% ipython --no-banner

In [1]: import numpy as np

In [2]: np.set_printoptions(suppress=True, linewidth=140)

In [3]: def tidy(a):
   ...:     return np.round(a, 1) + 0
   ...: 

In [4]: A = np.load("test18.npy")

In [5]: A
Out[5]: 
array([[ 1,  1, -1, -1, -1, -1,  1,  1],
       [ 1, -1, -1,  1, -1,  1,  1, -1],
       [ 1,  1,  1,  1,  1,  1,  1,  1]])

In [6]: x = np.array([2, -1, -1, 0, 0, 2, 0, -1])

In [7]: np.sign((A @ x).round(6))
Out[7]: array([-1,  1,  1])

In [8]: np.einsum("ij,j->i", A, x)
Out[8]: array([-1,  7,  1])

In [9]: blk = np.stack([A, 3 * A, A[::-1]])

In [10]: blk.sum(axis=0)
Out[10]: 
array([[ 5,  5, -3, -3, -3, -3,  5,  5],
       [ 5, -5, -5,  5, -5,  5,  5, -5],
       [ 5,  5,  3,  3,  3,  3,  5,  5]])

In [11]: blk.shape
Out[11]: (3, 3, 8)

In [12]: tidy(np.linalg.norm(blk, axis=(1, 2)))
Out[12]: array([ 4.9, 14.7,  4.9])

In [13]: np.linalg.matrix_rank(blk.reshape(3, -1))
Out[13]: np.int64(2)

In [14]: th = np.radians(28)

In [15]: R = np.eye(8)

In [16]: R[0, 0] = R[2, 2] = np.cos(th)

In [17]: R[0, 2], R[2, 0] = -np.sin(th), np.sin(th)

In [18]: tidy(R)
Out[18]: 
array([[ 0.9,  0. , -0.5,  0. ,  0. ,  0. ,  0. ,  0. ],
       [ 0. ,  1. ,  0. ,  0. ,  0. ,  0. ,  0. ,  0. ],
       [ 0.5,  0. ,  0.9,  0. ,  0. ,  0. ,  0. ,  0. ],
       [ 0. ,  0. ,  0. ,  1. ,  0. ,  0. ,  0. ,  0. ],
       [ 0. ,  0. ,  0. ,  0. ,  1. ,  0. ,  0. ,  0. ],
       [ 0. ,  0. ,  0. ,  0. ,  0. ,  1. ,  0. ,  0. ],
       [ 0. ,  0. ,  0. ,  0. ,  0. ,  0. ,  1. ,  0. ],
       [ 0. ,  0. ,  0. ,  0. ,  0. ,  0. ,  0. ,  1. ]])

In [19]: A2 = A @ R.T

In [20]: np.allclose(np.linalg.norm(A, axis=1), np.linalg.norm(A2, axis=1))
Out[20]: True

In [21]: tidy(np.linalg.det(R)), tidy(np.trace(R))
Out[21]: (np.float64(1.0), np.float64(7.8))

In [22]: tidy(A2)
Out[22]: 
array([[ 1.4,  1. , -0.4, -1. , -1. , -1. ,  1. ,  1. ],
       [ 1.4, -1. , -0.4,  1. , -1. ,  1. ,  1. , -1. ],
       [ 0.4,  1. ,  1.4,  1. ,  1. ,  1. ,  1. ,  1. ]])

In [23]: tidy(np.abs(A2 - A).max(axis=0))
Out[23]: array([0.6, 0. , 0.6, 0. , 0. , 0. , 0. , 0. ])

In [24]: mat = np.loadtxt("out9.csv", delimiter=",")

In [25]: mat
Out[25]: 
array([[1., 0.],
       [0., 1.]])

In [26]: # triangular

In [27]: vals, V = np.linalg.eig(mat)

In [28]: vals
Out[28]: array([1., 1.])

In [29]: arr = np.load("m.npy")

In [30]: tidy(arr)
Out[30]: 
array([[-0.7,  0. ,  0.7,  0. ],
       [ 0. ,  1. ,  0. ,  0. ],
       [-0.7,  0. , -0.7,  0. ],
       [ 0. ,  0. ,  0. ,  1. ]])

In [31]: A2 = np.array([[-5, 1], [2, 2], [-2, 1], [5, 0]])

In [32]: np.linalg.matrix_rank(np.vstack([arr, A2.T]))
Out[32]: np.int64(4)

In [33]: tidy(np.einsum("ij->j", arr))
Out[33]: array([-1.4,  1. ,  0. ,  1. ])

In [34]: np.vstack([arr, A2.T]).shape
Out[34]: (6, 4)

In [35]: tidy(A2.T @ arr.T)
Out[35]: 
array([[ 2.1,  2. ,  4.9,  5. ],
       [ 0. ,  2. , -1.4,  0. ]])

In [36]: tidy(arr @ A2)
Out[36]: 
array([[ 2.1,  0. ],
       [ 2. ,  2. ],
       [ 4.9, -1.4],
       [ 5. ,  0. ]])

In [37]: np.einsum("ij,ij->i", arr, arr)
Out[37]: array([1., 1., 1., 1.])
